% ipython --no-banner

In [1]: import numpy as np

In [2]: np.set_printoptions(suppress=True, linewidth=100)

In [3]: M2 = np.array([[1, 1], [1, -1]])

In [4]: rng = np.random.default_rng(308651)

In [5]: data = np.kron(M2, np.kron(M2, M2))[rng.permutation(8)][:6]

In [6]: data
Out[6]: 
array([[ 1,  1, -1, -1,  1,  1, -1, -1],
       [ 1, -1,  1, -1, -1,  1, -1,  1],
       [ 1, -1, -1,  1, -1,  1,  1, -1],
       [ 1,  1,  1,  1,  1,  1,  1,  1],
       [ 1,  1, -1, -1, -1, -1,  1,  1],
       [ 1, -1, -1,  1,  1, -1, -1,  1]])

In [7]: C2 = data.T @ data

In [8]: np.round(np.linalg.eigvalsh(C2)[::-1], 3) + 0
Out[8]: array([8., 8., 8., 8., 8., 8., 0., 0.])

In [9]: C2
Out[9]: 
array([[ 6,  0, -2,  0,  0,  2,  0,  2],
       [ 0,  6,  0, -2,  2,  0,  2,  0],
       [-2,  0,  6,  0,  0,  2,  0,  2],
       [ 0, -2,  0,  6,  2,  0,  2,  0],
       [ 0,  2,  0,  2,  6,  0, -2,  0],
       [ 2,  0,  2,  0,  0,  6,  0, -2],
       [ 0,  2,  0,  2, -2,  0,  6,  0],
       [ 2,  0,  2,  0,  0, -2,  0,  6]])

In [10]: np.allclose(C2, C2.T)
Out[10]: True

In [11]: np.linalg.matrix_rank(data)
Out[11]: np.int64(6)

In [12]: data.sum(axis=1)
Out[12]: array([0, 0, 0, 8, 0, 0])

In [13]: np.round(np.linalg.norm(data), 3)
Out[13]: np.float64(6.928)

In [14]: np.diff(data, axis=0)
Out[14]: 
array([[ 0, -2,  2,  0, -2,  0,  0,  2],
       [ 0,  0, -2,  2,  0,  0,  2, -2],
       [ 0,  2,  2,  0,  2,  0,  0,  2],
       [ 0,  0, -2, -2, -2, -2,  0,  0],
       [ 0, -2,  0,  2,  2,  0, -2,  0]])

In [15]: data.sum(axis=0)
Out[15]: array([ 6,  0, -2,  0,  0,  2,  0,  2])

In [16]: np.round(data.mean(axis=0), 3)
Out[16]: array([ 1.   ,  0.   , -0.333,  0.   ,  0.   ,  0.333,  0.   ,  0.333])

In [17]: np.count_nonzero(data)
Out[17]: np.int64(48)

In [18]: np.abs(data).max()
Out[18]: np.int64(1)

In [19]: J = np.loadtxt("x.csv", delimiter=",")

In [20]: J
Out[20]: 
array([[ 1., -2.,  4., -8.],
       [ 1., -1.,  1., -1.],
       [ 1.,  0.,  0.,  0.]])

In [21]: # row 0 dominates

In [22]: M2 = J / np.sqrt((J ** 2).mean(axis=1, keepdims=True))

In [23]: np.round(np.linalg.norm(M2, axis=1), 3)
Out[23]: array([2., 2., 2.])

In [24]: M2[2]
Out[24]: array([2., 0., 0., 0.])

In [25]: J - J.mean(axis=1, keepdims=True)
Out[25]: 
array([[ 2.25, -0.75,  5.25, -6.75],
       [ 1.  , -1.  ,  1.  , -1.  ],
       [ 0.75, -0.25, -0.25, -0.25]])

In [26]: np.linalg.matrix_rank(J - J.mean(axis=1, keepdims=True))
Out[26]: np.int64(3)

In [27]: np.linalg.matrix_rank(M2) == np.linalg.matrix_rank(J)
Out[27]: np.True_
